$ python -q
>>> import numpy as np
>>> np.set_printoptions(suppress=True, linewidth=160)
>>> arr = np.loadtxt("case17.csv", delimiter=",")
>>> print(arr)
[[-2.45  4.46  7.78]
 [ 6.79 -1.01 -4.11]
 [ 6.75 -0.11 -4.39]
 [-2.99  4.25  8.12]
 [ 6.08 -1.83 -3.71]
 [-1.32  4.61  6.73]
 [ 6.96 -0.06 -2.22]
 [ 5.47  4.03  2.5 ]
 [ 3.73  2.37  1.54]
 [ 6.89 -0.82 -2.59]
 [-2.83  4.28  7.91]
 [-3.    3.3   7.32]
 [ 2.16  3.35  3.07]
 [ 6.03 -1.35 -4.25]
 [ 8.34 -1.05 -3.61]
 [ 7.11 -0.21 -2.26]
 [-3.73  4.67  8.72]
 [ 3.61  2.25  0.51]
 [ 7.32 -2.53 -3.34]
 [ 8.17 -1.22 -4.05]
 [ 3.8   2.83  0.99]
 [ 5.85 -1.46 -5.14]
 [ 7.53 -1.08 -1.67]
 [-4.34  5.99  9.  ]
 [-3.8   5.29  8.16]
 [ 2.4   2.53  0.07]
 [-1.49  5.13  7.1 ]]
>>> Xs = arr - arr.mean(axis=0)
>>> U, s, VT = np.linalg.svd(Xs, full_matrices=False)
>>> (np.sign(U[:, 0]) == np.sign(U[0, 0])).astype(int)
array([1, 0, 0, 1, 0, 1, 0, 1, 0, 0, 1, 1, 1, 0, 0, 0, 1, 0, 0, 0, 0, 0, 0, 1, 1, 0, 1])
>>> np.round(VT[0] * np.sign(VT[0, np.abs(VT[0]).argmax()]), 2)
array([-0.61,  0.36,  0.71])
>>> print(np.searchsorted(np.cumsum(s ** 2) / (s ** 2).sum(), 0.9) + 1)
1
>>> np.abs(VT[0]).argmax()
np.int64(2)
>>> np.round(np.abs(VT[-1]), 2)
array([0.34, 0.69, 0.64])
>>> print(np.abs(U[:, 0]).argmax())
23
>>> s.round(2)
array([36.79,  5.66,  3.65])
>>> np.round(Xs.mean(axis=0), 2) + 0
array([0., 0., 0.])
>>> np.linalg.matrix_rank(Xs)
np.int64(3)
>>> A2 = np.c_[arr[:, :2] @ np.array([[-7, 2], [-1, 1]]), np.array([8, -1, 7, -4, 7, 1, 7, 1, 7, 8, 9, -5, -2, -8, 8, 9, -7, -1, 8, 4, 3, -2, 9, 0, -6, -3, -1])]
>>> A2.round(2)
array([[ 12.69,  -0.44,   8.  ],
       [-46.52,  12.57,  -1.  ],
       [-47.14,  13.39,   7.  ],
       [ 16.68,  -1.73,  -4.  ],
       [-40.73,  10.33,   7.  ],
       [  4.63,   1.97,   1.  ],
       [-48.66,  13.86,   7.  ],
       [-42.32,  14.97,   1.  ],
       [-28.48,   9.83,   7.  ],
       [-47.41,  12.96,   8.  ],
       [ 15.53,  -1.38,   9.  ],
       [ 17.7 ,  -2.7 ,  -5.  ],
       [-18.47,   7.67,  -2.  ],
       [-40.86,  10.71,  -8.  ],
       [-57.33,  15.63,   8.  ],
       [-49.56,  14.01,   9.  ],
       [ 21.44,  -2.79,  -7.  ],
       [-27.52,   9.47,  -1.  ],
       [-48.71,  12.11,   8.  ],
       [-55.97,  15.12,   4.  ],
       [-29.43,  10.43,   3.  ],
       [-39.49,  10.24,  -2.  ],
       [-51.63,  13.98,   9.  ],
       [ 24.39,  -2.69,   0.  ],
       [ 21.31,  -2.31,  -6.  ],
       [-19.33,   7.33,  -3.  ],
       [  5.3 ,   2.15,  -1.  ]])
>>> np.round(np.linalg.norm(A2 - arr @ np.linalg.lstsq(arr, A2)[0], axis=0), 2) + 0
array([ 0.  ,  0.  , 23.07])
>>> np.linalg.matrix_rank(A2)
np.int64(3)
>>> np.linalg.matrix_rank(np.c_[arr, A2])
np.int64(4)
>>> Xs = arr - arr.mean(axis=0)
>>> vecs = np.linalg.svd(Xs)[2][:2]
>>> A2 = Xs - Xs @ vecs.T @ vecs
>>> np.linalg.norm(A2, axis=1).round(6).argmax()
np.int64(25)
>>> np.round(np.cov(Xs @ vecs.T, rowvar=False), 2) + 0
array([[52.07,  0.  ],
       [ 0.  ,  1.23]])
>>> np.round(A2.std(axis=0), 2)
array([0.24, 0.48, 0.45])
>>> np.round(np.diag(vecs.T @ vecs), 2)
array([0.88, 0.53, 0.59])
>>> basis = arr[[8, 4]].astype(float)
>>> for _ in range(3):
...     lab = np.linalg.norm(arr[:, None] - basis, axis=-1).argmin(axis=1)
...     basis = np.array([arr[lab == j].mean(axis=0) for j in range(2)])
... 
>>> lab
array([0, 1, 1, 0, 1, 0, 1, 0, 0, 1, 0, 0, 0, 1, 1, 1, 0, 1, 1, 1, 1, 1, 1, 0, 0, 1, 0])
>>> print(basis.round(2))
[[-1.22  4.31  6.5 ]
 [ 6.24 -0.34 -2.65]]
>>> np.abs(basis[1] - basis[0]).argmax()
np.int64(2)
>>> np.round(basis[1] - basis[0], 2)
array([ 7.46, -4.65, -9.15])
>>> r0 = np.array([1, 8, -5])
>>> np.round(np.polyval(r0, arr[5]), 2)
array([-13.82,  53.13,  94.13])
>>> print(np.round(np.cross(arr[5, :3], arr[24, :3]), 2))
[  2.02 -14.8   10.54]
>>> A = np.load("mat.npy")
>>> A
array([[ 1.06,  1.01, -0.9 , -0.81],
       [ 1.1 ,  1.  , -0.9 , -0.8 ],
       [-1.4 ,  0.2 ,  1.6 ,  2.  ],
       [ 2.1 , -0.6 ,  0.4 , -0.6 ]])
>>> Q, vecs = np.linalg.qr(A[:, :2])[0], np.linalg.qr(A[:, 2:])[0]
>>> s = np.linalg.svd(Q.T @ vecs, compute_uv=False)
>>> np.round(np.degrees(np.arccos(s.clip(0, 1))), 2)
array([ 1.01, 45.84])
>>> s.round(2)
array([1. , 0.7])
>>> (s > 0.9).sum()
np.int64(1)
>>> def softmax(z):
...     e = np.exp(z - z.max(axis=-1, keepdims=True))
...     return e / e.sum(axis=-1, keepdims=True)
... 
>>> np.round(softmax(A[3] + 3), 2)
array([0.76, 0.05, 0.14, 0.05])
>>> scores = A @ A.T / np.sqrt(4)
>>> np.round(softmax(scores + np.triu(np.full(scores.shape, -np.inf), 1)), 2) + 0
array([[1.  , 0.  , 0.  , 0.  ],
       [0.5 , 0.5 , 0.  , 0.  ],
       [0.  , 0.  , 1.  , 0.  ],
       [0.13, 0.13, 0.01, 0.74]])
